$ python3 -q
>>> import numpy as np
>>> import numpy.linalg as la
>>> np.set_printoptions(precision=4, suppress=True, linewidth=120, legacy="1.25")
>>> rd = lambda a: np.round(a, 4) + 0
>>> m1 = np.array([[1, 1, 0, -3, 0, -1, -1, 3, 0, -3, 0, -2, 0],
...     [-1, 0, -1, 3, 3, -2, -3, -2, -2, -2, 3, -3, 1],
...     [3, 0, 0, -1, 3, 1, -1, -1, 3, 2, 1, -1, -2],
...     [1, 2, -3, -2, 2, 2, -3, 3, 0, 3, 3, 1, 1],
...     [3, 2, 3, 1, -3, -1, -3, 3, 0, 3, 3, -2, -2],
...     [0, -1, -1, 1, -1, -3, 2, -3, -1, 3, 1, 1, -2],
...     [-3, -2, -1, 1, -2, 1, 1, 3, -1, 3, 0, -1, 3],
...     [-3, -1, -3, 3, -2, -1, 0, 0, 3, 1, -3, -1, -1],
...     [2, -2, -1, -2, 2, 0, 0, 1, 1, -3, -1, 0, 2]])
>>> m1[0] = m1[1]
>>> print(m1)
[[-1  0 -1  3  3 -2 -3 -2 -2 -2  3 -3  1]
 [-1  0 -1  3  3 -2 -3 -2 -2 -2  3 -3  1]
 [ 3  0  0 -1  3  1 -1 -1  3  2  1 -1 -2]
 [ 1  2 -3 -2  2  2 -3  3  0  3  3  1  1]
 [ 3  2  3  1 -3 -1 -3  3  0  3  3 -2 -2]
 [ 0 -1 -1  1 -1 -3  2 -3 -1  3  1  1 -2]
 [-3 -2 -1  1 -2  1  1  3 -1  3  0 -1  3]
 [-3 -1 -3  3 -2 -1  0  0  3  1 -3 -1 -1]
 [ 2 -2 -1 -2  2  0  0  1  1 -3 -1  0  2]]
>>> vec = np.array([5, 2, 2, 5, 0, 2, 2, 4, 5, 1, 4, 3, 3])
>>> (m1 * vec).sum(axis=1)
array([-16, -16,  18,  24,  37, -14,   4, -12,   2])
>>> print(np.sign((m1 @ vec).round(6)))
[-1 -1  1  1  1 -1  1 -1  1]
>>> U, s, VT = la.svd(m1)
>>> evecs = VT[:(s > 1e-8).sum()]
>>> rng = np.random.default_rng(71334)
>>> vec = m1[5] + -1 * m1[0] + rng.integers(2) * np.eye(13)[8]
>>> vec
array([ 1., -1.,  0., -2., -4., -1.,  5., -1.,  1.,  5., -2.,  4., -3.])
>>> np.allclose(evecs.T @ evecs @ vec, vec)
True
>>> np.allclose(m1[:-1].T @ la.lstsq(m1[:-1].T, m1[-1])[0], m1[-1])
False
>>> np.abs(np.diag(la.qr(m1)[1])) > 1e-9
array([ True,  True,  True,  True,  True,  True,  True,  True, False])
>>> rd(m1 @ la.pinv(m1) @ m1)
array([[-1.,  0., -1.,  3.,  3., -2., -3., -2., -2., -2.,  3., -3.,  1.],
       [-1.,  0., -1.,  3.,  3., -2., -3., -2., -2., -2.,  3., -3.,  1.],
       [ 3.,  0.,  0., -1.,  3.,  1., -1., -1.,  3.,  2.,  1., -1., -2.],
       [ 1.,  2., -3., -2.,  2.,  2., -3.,  3.,  0.,  3.,  3.,  1.,  1.],
       [ 3.,  2.,  3.,  1., -3., -1., -3.,  3.,  0.,  3.,  3., -2., -2.],
       [ 0., -1., -1.,  1., -1., -3.,  2., -3., -1.,  3.,  1.,  1., -2.],
       [-3., -2., -1.,  1., -2.,  1.,  1.,  3., -1.,  3.,  0., -1.,  3.],
       [-3., -1., -3.,  3., -2., -1.,  0.,  0.,  3.,  1., -3., -1., -1.],
       [ 2., -2., -1., -2.,  2.,  0.,  0.,  1.,  1., -3., -1.,  0.,  2.]])
>>> rd(np.trace(la.pinv(m1) @ m1))
8.0
>>> mat = np.load("sample18.npy")
>>> rd(mat)
array([[ 0.866,  0.5  ,  0.   ,  0.   ,  0.   ,  0.   ,  0.   ,  0.   ,  0.   ,  0.   ,  0.   ,  0.   ],
       [-0.5  ,  0.866,  0.   ,  0.   ,  0.   ,  0.   ,  0.   ,  0.   ,  0.   ,  0.   ,  0.   ,  0.   ],
       [ 0.   ,  0.   ,  1.   ,  0.   ,  0.   ,  0.   ,  0.   ,  0.   ,  0.   ,  0.   ,  0.   ,  0.   ],
       [ 0.   ,  0.   ,  0.   ,  1.   ,  0.   ,  0.   ,  0.   ,  0.   ,  0.   ,  0.   ,  0.   ,  0.   ],
       [ 0.   ,  0.   ,  0.   ,  0.   ,  1.   ,  0.   ,  0.   ,  0.   ,  0.   ,  0.   ,  0.   ,  0.   ],
       [ 0.   ,  0.   ,  0.   ,  0.   ,  0.   ,  1.   ,  0.   ,  0.   ,  0.   ,  0.   ,  0.   ,  0.   ],
       [ 0.   ,  0.   ,  0.   ,  0.   ,  0.   ,  0.   ,  1.   ,  0.   ,  0.   ,  0.   ,  0.   ,  0.   ],
       [ 0.   ,  0.   ,  0.   ,  0.   ,  0.   ,  0.   ,  0.   ,  1.   ,  0.   ,  0.   ,  0.   ,  0.   ],
       [ 0.   ,  0.   ,  0.   ,  0.   ,  0.   ,  0.   ,  0.   ,  0.   ,  1.   ,  0.   ,  0.   ,  0.   ],
       [ 0.   ,  0.   ,  0.   ,  0.   ,  0.   ,  0.   ,  0.   ,  0.   ,  0.   ,  1.   ,  0.   ,  0.   ],
       [ 0.   ,  0.   ,  0.   ,  0.   ,  0.   ,  0.   ,  0.   ,  0.   ,  0.   ,  0.   ,  1.   ,  0.   ],
       [ 0.   ,  0.   ,  0.   ,  0.   ,  0.   ,  0.   ,  0.   ,  0.   ,  0.   ,  0.   ,  0.   ,  1.   ]])
>>> rd(la.norm(mat) ** 2 / la.norm(mat, 2) ** 2)
12.0
>>> rd(la.norm(mat, axis=0))
array([1., 1., 1., 1., 1., 1., 1., 1., 1., 1., 1., 1.])
>>> rd(la.norm(mat, 2))
1.0
>>> rd(la.norm(mat, axis=1))
array([1., 1., 1., 1., 1., 1., 1., 1., 1., 1., 1., 1.])
>>> rd(la.norm(mat[0], 1)), rd(la.norm(mat[0], np.inf))
(1.366, 0.866)
>>> mat[0] @ mat[11]
0.0
